$ ipython --no-banner

In [1]: import numpy as np

In [2]: import numpy.linalg as la

In [3]: np.set_printoptions(precision=2, suppress=True, linewidth=100)

In [4]: m1 = np.loadtxt("run3.csv", delimiter=",")

In [5]: m1
Out[5]: 
array([[ 0.05, -0.12, -0.17],
       [-0.12,  0.33,  0.45],
       [-0.17,  0.45,  0.62]])

In [6]: # looks like rank 1

In [7]: rng = np.random.default_rng(423)

In [8]: lab = rng.permutation(3)

In [9]: lab
Out[9]: array([2, 1, 0])

In [10]: M2 = m1[lab][:, lab]

In [11]: round(np.trace(M2), 2)
Out[11]: np.float64(1.0)

In [12]: M2
Out[12]: 
array([[ 0.62,  0.45, -0.17],
       [ 0.45,  0.33, -0.12],
       [-0.17, -0.12,  0.05]])

In [13]: np.round(np.sort(np.abs(la.eigvals(M2))), 2) + 0
Out[13]: array([0., 0., 1.])

In [14]: round(la.det(M2), 2), round(la.det(m1[lab]), 2)
Out[14]: (np.float64(-0.0), np.float64(0.0))

In [15]: np.allclose(M2, m1)
Out[15]: False

In [16]: def softmax(z):
    ...:     e = np.exp(z - z.max(axis=-1, keepdims=True))
    ...:     return e / e.sum(axis=-1, keepdims=True)
    ...: 

In [17]: softmax(10 * m1[0])
Out[17]: array([0.77, 0.14, 0.09])

In [18]: softmax(m1[0])
Out[18]: array([0.38, 0.32, 0.3 ])

In [19]: softmax(m1).sum(axis=1)
Out[19]: array([1., 1., 1.])

In [20]: softmax(m1[0] + 4)
Out[20]: array([0.38, 0.32, 0.3 ])

In [21]: att = m1 @ m1.T / np.sqrt(3)

In [22]: softmax(att).round(6).argmax(axis=1)
Out[22]: array([0, 2, 2])

In [23]: softmax(att + np.triu(np.full(att.shape, -np.inf), 1))
Out[23]: 
array([[1.  , 0.  , 0.  ],
       [0.43, 0.57, 0.  ],
       [0.25, 0.36, 0.39]])

In [24]: softmax(att)[0] @ m1
Out[24]: array([-0.08,  0.21,  0.28])

In [25]: softmax(att)
Out[25]: 
array([[0.36, 0.33, 0.32],
       [0.27, 0.35, 0.38],
       [0.25, 0.36, 0.39]])
